% python3 -q
>>> import numpy as np
>>> np.set_printoptions(precision=2, suppress=True, linewidth=160)
>>> tidy = lambda a: np.round(a, 2) + 0
>>> W0 = np.load("run17.npy")
>>> print(W0)
[[ 0  2 -1  1 -4 -1  4  4  4  2]
 [ 0  0  2  1  1  4 -2  5 -4  4]
 [ 0  0  0 -4  4  4 -3  3  2  4]
 [ 0  0  0  0 -4 -4  3  1 -3  5]
 [ 0  0  0  0  0  4  2  3 -5  4]
 [ 0  0  0  0  0  0  2 -2 -5 -4]
 [ 0  0  0  0  0  0  0 -1 -3 -5]
 [ 0  0  0  0  0  0  0  0 -2  3]
 [ 0  0  0  0  0  0  0  0  0  3]
 [ 0  0  0  0  0  0  0  0  0  0]]
>>> U, sigma, Vt = np.linalg.svd(W0)
>>> vecs = Vt[:(sigma > 1e-8).sum()]
>>> rng = np.random.default_rng(86)
>>> x0 = W0[5] + -1 * W0[3] + rng.integers(2) * np.eye(10)[6]
>>> x0
array([ 0.,  0.,  0.,  0.,  4.,  4.,  0., -3., -2., -9.])
>>> tidy(vecs.T @ vecs)
array([[0., 0., 0., 0., 0., 0., 0., 0., 0., 0.],
       [0., 1., 0., 0., 0., 0., 0., 0., 0., 0.],
       [0., 0., 1., 0., 0., 0., 0., 0., 0., 0.],
       [0., 0., 0., 1., 0., 0., 0., 0., 0., 0.],
       [0., 0., 0., 0., 1., 0., 0., 0., 0., 0.],
       [0., 0., 0., 0., 0., 1., 0., 0., 0., 0.],
       [0., 0., 0., 0., 0., 0., 1., 0., 0., 0.],
       [0., 0., 0., 0., 0., 0., 0., 1., 0., 0.],
       [0., 0., 0., 0., 0., 0., 0., 0., 1., 0.],
       [0., 0., 0., 0., 0., 0., 0., 0., 0., 1.]])
>>> np.allclose(vecs.T @ vecs @ x0, x0)
True
>>> tidy(np.diag(vecs.T @ vecs))
array([0., 1., 1., 1., 1., 1., 1., 1., 1., 1.])
>>> np.linalg.matrix_rank(np.vstack([W0, x0]))
np.int64(9)
>>> gram = W0.T @ W0
>>> gram
array([[  0,   0,   0,   0,   0,   0,   0,   0,   0,   0],
       [  0,   4,  -2,   2,  -8,  -2,   8,   8,   8,   4],
       [  0,  -2,   5,   1,   6,   9,  -8,   6, -12,   6],
       [  0,   2,   1,  18, -19, -13,  14,  -3,  -8, -10],
       [  0,  -8,   6, -19,  49,  40, -42,  -3,   0,  -8],
       [  0,  -2,   9, -13,  40,  65, -28,  36, -20,  26],
       [  0,   8,  -8,  14, -42, -28,  46,   2, -11,   3],
       [  0,   8,   6,  -3,  -3,  36,   2,  65,  -3,  70],
       [  0,   8, -12,  -8,   0, -20, -11,  -3, 108,  -6],
       [  0,   4,   6, -10,  -8,  26,   3,  70,  -6, 136]])
>>> print(tidy(np.linalg.svd(W0, compute_uv=False) ** 2))
[196.93 130.24 113.2   34.69  14.04   6.19   0.39   0.3    0.01   0.  ]
>>> (W0 @ W0.T).shape
(10, 10)
>>> gram - gram[0]
array([[  0,   0,   0,   0,   0,   0,   0,   0,   0,   0],
       [  0,   4,  -2,   2,  -8,  -2,   8,   8,   8,   4],
       [  0,  -2,   5,   1,   6,   9,  -8,   6, -12,   6],
       [  0,   2,   1,  18, -19, -13,  14,  -3,  -8, -10],
       [  0,  -8,   6, -19,  49,  40, -42,  -3,   0,  -8],
       [  0,  -2,   9, -13,  40,  65, -28,  36, -20,  26],
       [  0,   8,  -8,  14, -42, -28,  46,   2, -11,   3],
       [  0,   8,   6,  -3,  -3,  36,   2,  65,  -3,  70],
       [  0,   8, -12,  -8,   0, -20, -11,  -3, 108,  -6],
       [  0,   4,   6, -10,  -8,  26,   3,  70,  -6, 136]])
>>> tidy(np.linalg.svd(gram, compute_uv=False))
array([196.93, 130.24, 113.2 ,  34.69,  14.04,   6.19,   0.39,   0.3 ,   0.01,   0.  ])
>>> print(tidy(np.linalg.norm(gram)))
264.57
>>> np.abs(gram).max()
np.int64(136)
